$ python3 -q
>>> import numpy as np
>>> np.set_printoptions(precision=2, suppress=True, linewidth=120, legacy="1.25")
>>> rd = lambda a: np.round(a, 2) + 0
>>> A = np.array([[-2, 0, 0, 0], [2, 2, 0, 0], [1, -1, 0, 0], [0, -3, 1, 1]])
>>> np.linalg.lstsq(A[:-1].T, A[-1])[2]
2
>>> rd(np.trace(np.linalg.pinv(A) @ A))
3.0
>>> [int(np.linalg.matrix_rank(np.linalg.matrix_power(A, p))) for p in range(1, 5)]
[3, 3, 3, 3]
>>> np.linalg.matrix_rank(A - A[0, 0] * np.eye(4))
3
>>> np.prod(np.diag(A)), rd(np.linalg.det(A))
(0, 0.0)
>>> A @ A
array([[  4,   0,   0,   0],
       [  0,   4,   0,   0],
       [ -4,  -2,   0,   0],
       [ -5, -10,   1,   1]])
>>> left, sv, vt = np.linalg.svd(A, full_matrices=False)
>>> np.abs(left[:, 0]).round(6).argmax()
3
>>> rd(left.T @ A @ vt.T)
array([[4.06, 0.  , 0.  , 0.  ],
       [0.  , 2.83, 0.  , 0.  ],
       [0.  , 0.  , 0.74, 0.  ],
       [0.  , 0.  , 0.  , 0.  ]])
>>> left.shape, sv.shape, vt.shape
((4, 4), (4,), (4, 4))
>>> rd(np.cumsum(sv ** 2) / np.sum(sv ** 2))
array([0.66, 0.98, 1.  , 1.  ])
>>> rd(sv / sv[0])
array([1.  , 0.7 , 0.18, 0.  ])
>>> (sv > 1e-8).sum()
3
>>> rd(vt @ vt.T)
array([[1., 0., 0., 0.],
       [0., 1., 0., 0.],
       [0., 0., 1., 0.],
       [0., 0., 0., 1.]])
>>> rd(np.abs(vt[0]))
array([0.36, 0.9 , 0.19, 0.19])
>>> data = np.array([[1, 0, 0, 0], [0, 1, 0, 0], [1, -3, 1, 0], [-2, -2, -3, 1]])
>>> Y = data / np.linalg.norm(data, axis=1, keepdims=True)
>>> cov = Y @ Y.T
>>> (cov - 2 * np.eye(4)).round(6).argmax(axis=1)
array([2, 0, 0, 2])
>>> rd(cov[0])
array([ 1.  ,  0.  ,  0.3 , -0.47])
>>> rd(cov)
array([[ 1.  ,  0.  ,  0.3 , -0.47],
       [ 0.  ,  1.  , -0.9 , -0.47],
       [ 0.3 , -0.9 ,  1.  ,  0.07],
       [-0.47, -0.47,  0.07,  1.  ]])
>>> np.argwhere(np.triu(np.abs(cov) > 0.95, 1))
array([], shape=(0, 2), dtype=int64)
>>> np.linalg.matrix_power(data - np.diag(np.diag(data)), 4)
array([[0, 0, 0, 0],
       [0, 0, 0, 0],
       [0, 0, 0, 0],
       [0, 0, 0, 0]])
>>> left, sv, vt = np.linalg.svd(A)
>>> rd(sv)
array([4.06, 2.83, 0.74, 0.  ])
>>> np.argmax(sv[:-1] / (sv[1:] + 1e-6)) + 1
3
>>> Y = left[:, :3] @ np.diag(sv[:3]) @ vt[:3]
>>> rd(Y)
array([[-2.,  0.,  0.,  0.],
       [ 2.,  2.,  0.,  0.],
       [ 1., -1.,  0.,  0.],
       [ 0., -3.,  1.,  1.]])
>>> np.linalg.matrix_rank(A, rtol=0.05)
3
>>> rd(np.linalg.norm(A - Y) / np.linalg.norm(A))
0.0
>>> cov = data.T @ data
>>> cov
array([[ 6,  1,  7, -2],
       [ 1, 14,  3, -2],
       [ 7,  3, 10, -3],
       [-2, -2, -3,  1]])
>>> (data @ data.T).shape
(4, 4)
>>> np.linalg.matrix_rank(cov)
4
>>> np.diag(cov)
array([ 6, 14, 10,  1])
>>> Y = np.array([[2, 0], [1, 0], [1, 0], [1, 1]])
>>> cov @ Y
array([[18, -2],
       [17, -2],
       [24, -3],
       [-8,  1]])
>>> np.einsum("ik,kj->ij", cov, Y)
array([[18, -2],
       [17, -2],
       [24, -3],
       [-8,  1]])
>>> np.einsum("ij,ij->i", cov, cov)
array([ 90, 210, 167,  18])
>>> np.linalg.matrix_rank(cov @ Y)
2
>>> W0 = np.load("mat.npy")
>>> W0
array([[9, 0, 0, 0, 0, 0],
       [4, 1, 0, 0, 0, 0],
       [4, 9, 0, 0, 0, 0],
       [0, 0, 9, 0, 0, 0],
       [0, 0, 4, 1, 0, 0],
       [0, 0, 4, 9, 0, 0],
       [0, 0, 0, 0, 9, 0],
       [0, 0, 0, 0, 4, 1],
       [0, 0, 0, 0, 4, 9]])
>>> x0 = np.array([5, 3, 0, 3, 1, 0])
>>> y = W0 @ x0
>>> y
array([45, 23, 47,  0,  3, 27,  9,  4,  4])
>>> rng = np.random.default_rng(262)
>>> y = y + 0.3 * rng.normal(size=9)
>>> rd(y)
array([45.27, 23.22, 47.03, -0.25,  3.02, 27.14,  9.49,  3.6 ,  4.27])
>>> coef, *_ = np.linalg.lstsq(W0, y)
>>> rd(np.linalg.norm(y - W0 @ coef))
0.59
>>> rd(W0.T @ (y - W0 @ coef))
array([0., 0., 0., 0., 0., 0.])
>>> [round(float(np.linalg.norm(np.linalg.solve(W0.T @ W0 + lam * np.eye(6), W0.T @ y))), 2) for lam in (0, 1, 10, 100)]
[6.67, 6.61, 6.14, 3.7]
>>> rd(coef)
array([ 5.03,  2.99, -0.02,  3.03,  1.03,  0.01])
>>> coef.round()
array([ 5.,  3., -0.,  3.,  1.,  0.])
>>> J = np.load("block12.npy")
>>> J
array([[0, 0, 0, 0, 0],
       [1, 2, 0, 0, 0],
       [2, 3, 0, 0, 0],
       [0, 3, 3, 3, 0],
       [0, 2, 2, 3, 1]])
>>> left, sv, vt = np.linalg.svd(J)
>>> np.argmax(sv[:-1] / (sv[1:] + 1e-6)) + 1
4
>>> Y = left[:, :4] @ np.diag(sv[:4]) @ vt[:4]
>>> rd(Y)
array([[0., 0., 0., 0., 0.],
       [1., 2., 0., 0., 0.],
       [2., 3., 0., 0., 0.],
       [0., 3., 3., 3., 0.],
       [0., 2., 2., 3., 1.]])
>>> arr = np.load("dump.npy")
>>> arr
array([[-0.45,  0.12, -0.97, -0.89, -0.35, -0.94],
       [ 0.08, -0.02,  0.38,  0.26,  0.09,  0.32],
       [-0.08,  0.02,  0.96,  0.72,  0.79,  0.84],
       [ 0.56, -0.16, -0.22,  0.42, -0.76,  0.35],
       [ 0.56, -0.16,  0.98,  0.94,  0.26,  0.97],
       [-0.24,  0.06, -0.45, -0.42,  0.09, -0.47],
       [ 0.31, -0.08,  0.71,  0.62,  0.  ,  0.69],
       [-0.78,  0.25,  0.8 , -0.35,  0.96, -0.09],
       [ 0.31, -0.08,  1.  ,  0.97,  0.87,  0.99],
       [-0.08,  0.02,  0.94,  0.67,  0.76,  0.8 ],
       [-0.08,  0.02, -0.98, -0.82, -0.76, -0.91],
       [-0.45,  0.12,  0.92,  0.35,  0.89,  0.58],
       [ 0.45, -0.12,  0.81,  0.76, -0.09,  0.81],
       [-0.31,  0.08,  0.96,  0.62,  0.89,  0.79],
       [ 0.31, -0.08,  0.33,  0.42, -0.26,  0.45],
       [-0.24,  0.06, -0.92, -0.76, -0.42, -0.84],
       [ 0.45, -0.12,  0.98,  0.92,  0.49,  0.96],
       [ 0.56, -0.16,  0.14,  0.56, -0.67,  0.54],
       [-0.45,  0.12,  0.12, -0.35,  0.62, -0.29],
       [ 0.08, -0.02,  0.74,  0.49,  0.35,  0.6 ],
       [-0.71,  0.22,  0.98,  0.35,  0.98,  0.67],
       [-0.08,  0.02, -0.38, -0.26, -0.09, -0.32],
       [ 0.08, -0.02,  0.99,  0.87,  0.82,  0.94],
       [ 0.08, -0.02,  0.98,  0.85,  0.79,  0.93],
       [-0.71,  0.22,  0.88, -0.09,  0.96,  0.21],
       [-0.08,  0.02, -0.95, -0.76, -0.67, -0.86],
       [ 0.31, -0.08,  0.97,  0.87,  0.56,  0.93],
       [-0.78,  0.25, -0.96, -0.96,  0.42, -0.97],
       [-0.81,  0.27, -0.99, -0.98,  0.26, -0.99],
       [ 0.31, -0.08, -0.86, -0.35, -0.79, -0.54],
       [-0.74,  0.24, -0.58, -0.82,  0.76, -0.83],
       [ 0.38, -0.1 ,  1.  ,  0.96,  0.76,  0.98],
       [-0.62,  0.18,  0.89,  0.09,  0.94,  0.37],
       [ 0.83, -0.29, -0.45,  0.67, -0.96,  0.56],
       [-0.71,  0.22,  0.88, -0.09,  0.96,  0.21],
       [-0.24,  0.06, -0.97, -0.85, -0.62, -0.92]])
>>> lab = arr[:, 1] > np.median(arr[:, 1])
>>> r0 = arr[lab].mean(axis=0) - arr[~lab].mean(axis=0)
>>> lab.astype(int)
array([1, 0, 0, 0, 0, 1, 0, 1, 0, 0, 0, 1, 0, 1, 0, 1, 0, 0, 1, 0, 1, 0, 0, 0, 1, 0, 0, 1, 1, 0, 1, 0, 1, 0, 1, 1])
>>> X = np.load("case4.npy")
>>> rd(X)
array([[ 0.21,  0.14,  0.21, -0.09,  0.3 , -0.06],
       [ 0.14,  0.5 ,  0.36, -0.13, -0.2 , -0.21],
       [ 0.21,  0.36,  0.43,  0.16,  0.1 , -0.18],
       [-0.09, -0.13,  0.16,  0.94, -0.02, -0.03],
       [ 0.3 , -0.2 ,  0.1 , -0.02,  0.83,  0.07],
       [-0.06, -0.21, -0.18, -0.03,  0.07,  0.1 ]])
>>> # symmetric
>>> x0 = np.array([1, 2, 0, -1, -3, -1])
>>> rd(np.eye(6) - X)
array([[ 0.79, -0.14, -0.21,  0.09, -0.3 ,  0.06],
       [-0.14,  0.5 , -0.36,  0.13,  0.2 ,  0.21],
       [-0.21, -0.36,  0.57, -0.16, -0.1 ,  0.18],
       [ 0.09,  0.13, -0.16,  0.06,  0.02,  0.03],
       [-0.3 ,  0.2 , -0.1 ,  0.02,  0.17, -0.07],
       [ 0.06,  0.21,  0.18,  0.03, -0.07,  0.9 ]])
>>> rd(np.trace(X))
3.0
>>> left, sv, vt = np.linalg.svd(X)
>>> evecs = vt[:(sv > 1e-8).sum()]
>>> x0 = X[0] + -3 * X[4] + rng.integers(2) * np.eye(6)[2]
>>> rd(x0)
array([-0.68,  0.74,  0.9 , -0.04, -2.18, -0.29])
>>> rd(np.diag(evecs.T @ evecs))
array([0.21, 0.5 , 0.43, 0.94, 0.83, 0.1 ])
>>> np.linalg.matrix_rank(np.vstack([X, x0]))
4
>>> rd(np.linalg.norm(x0 - evecs.T @ evecs @ x0))
0.76
>>> np.allclose(evecs.T @ evecs @ x0, x0)
False
>>> rd(evecs.T @ evecs)
array([[ 0.21,  0.14,  0.21, -0.09,  0.3 , -0.06],
       [ 0.14,  0.5 ,  0.36, -0.13, -0.2 , -0.21],
       [ 0.21,  0.36,  0.43,  0.16,  0.1 , -0.18],
       [-0.09, -0.13,  0.16,  0.94, -0.02, -0.03],
       [ 0.3 , -0.2 ,  0.1 , -0.02,  0.83,  0.07],
       [-0.06, -0.21, -0.18, -0.03,  0.07,  0.1 ]])
